% ipython --no-banner

In [1]: import numpy as np

In [2]: import numpy.linalg as la

In [3]: np.set_printoptions(precision=2, suppress=True, linewidth=100)

In [4]: F = np.loadtxt("w.csv", delimiter=",")

In [5]: F
Out[5]: 
array([[0., 0., 1., 1.],
       [1., 0., 1., 1.],
       [0., 0., 1., 1.]])

In [6]: rk = la.matrix_rank(F)

In [7]: rk
Out[7]: np.int64(2)

In [8]: null = la.svd(F)[2][rk:].T

In [9]: [int(la.matrix_rank(F[:i])) for i in range(1, len(F) + 1)]
Out[9]: [1, 2, 2]

In [10]: null.shape
Out[10]: (4, 2)

In [11]: np.allclose(F @ null, 0)
Out[11]: True

In [12]: np.round(null @ null.T, 2) + 0
Out[12]: 
array([[ 0. ,  0. ,  0. ,  0. ],
       [ 0. ,  1. ,  0. ,  0. ],
       [ 0. ,  0. ,  0.5, -0.5],
       [ 0. ,  0. , -0.5,  0.5]])

In [13]: [int(la.matrix_rank(np.delete(F, i, axis=0))) for i in range(3)]
Out[13]: [2, 1, 2]

In [14]: U, sigma, Vt = la.svd(F)

In [15]: V = Vt[:(sigma > 1e-8).sum()]

In [16]: rng = np.random.default_rng(40)

In [17]: vec = F[1] + 4 * F[0] + rng.integers(2) * np.eye(4)[0]

In [18]: vec
Out[18]: array([2., 0., 5., 5.])

In [19]: np.round(la.norm(vec - V.T @ V @ vec), 2)
Out[19]: np.float64(0.0)

In [20]: np.allclose(V.T @ V @ vec, vec)
Out[20]: True

In [21]: f, v = F[1], F[0]

In [22]: f @ v
Out[22]: np.float64(2.0)

In [23]: f @ f
Out[23]: np.float64(3.0)

In [24]: p = (f @ v) / (f @ f) * f

In [25]: np.round((v - p) @ f, 2)
Out[25]: np.float64(0.0)

In [26]: np.outer(f, v)
Out[26]: 
array([[0., 0., 1., 1.],
       [0., 0., 0., 0.],
       [0., 0., 1., 1.],
       [0., 0., 1., 1.]])

In [27]: la.matrix_rank(np.outer(f, v))
Out[27]: np.int64(1)

In [28]: A = np.loadtxt("out7.csv", delimiter=",")

In [29]: A
Out[29]: 
array([[10.31,  9.37, 19.79],
       [-1.59, -0.15,  0.73],
       [ 3.08,  2.2 , -4.29],
       [14.03, 12.85, 30.24],
       [-2.56, -1.2 , -3.23],
       [-5.12, -2.88, -4.09],
       [ 3.2 ,  2.79,  0.38],
       [ 5.2 ,  4.22,  2.05],
       [-4.16, -2.16, -2.98],
       [-0.67,  0.47,  1.22],
       [ 7.31,  4.33, -8.79],
       [-3.78, -0.83,  6.88],
       [ 4.2 ,  4.34,  8.71],
       [11.89, 10.33, 19.57],
       [ 1.24,  1.02, -4.63],
       [ 4.14,  3.41,  0.68],
       [14.59, 12.2 , 21.24],
       [-1.17, -0.16, -1.66],
       [ 4.11,  2.77, -4.89],
       [-1.75,  0.28,  5.55],
       [14.54, 13.71, 35.2 ],
       [ 2.72,  2.07, -3.38]])

In [30]: dist = la.norm(A[:, None] - A[None], axis=-1)

In [31]: np.flatnonzero(dist[12] < dist.mean() / 2)
Out[31]: array([ 7, 12, 19])

In [32]: dist.shape
Out[32]: (22, 22)

In [33]: dist[:5, :5]
Out[33]: 
array([[ 0.  , 24.4 , 26.14, 11.63, 28.41],
       [24.4 ,  0.  ,  7.25, 35.83,  4.21],
       [26.14,  7.25,  0.  , 37.76,  6.67],
       [11.63, 35.83, 37.76,  0.  , 39.91],
       [28.41,  4.21,  6.67, 39.91,  0.  ]])
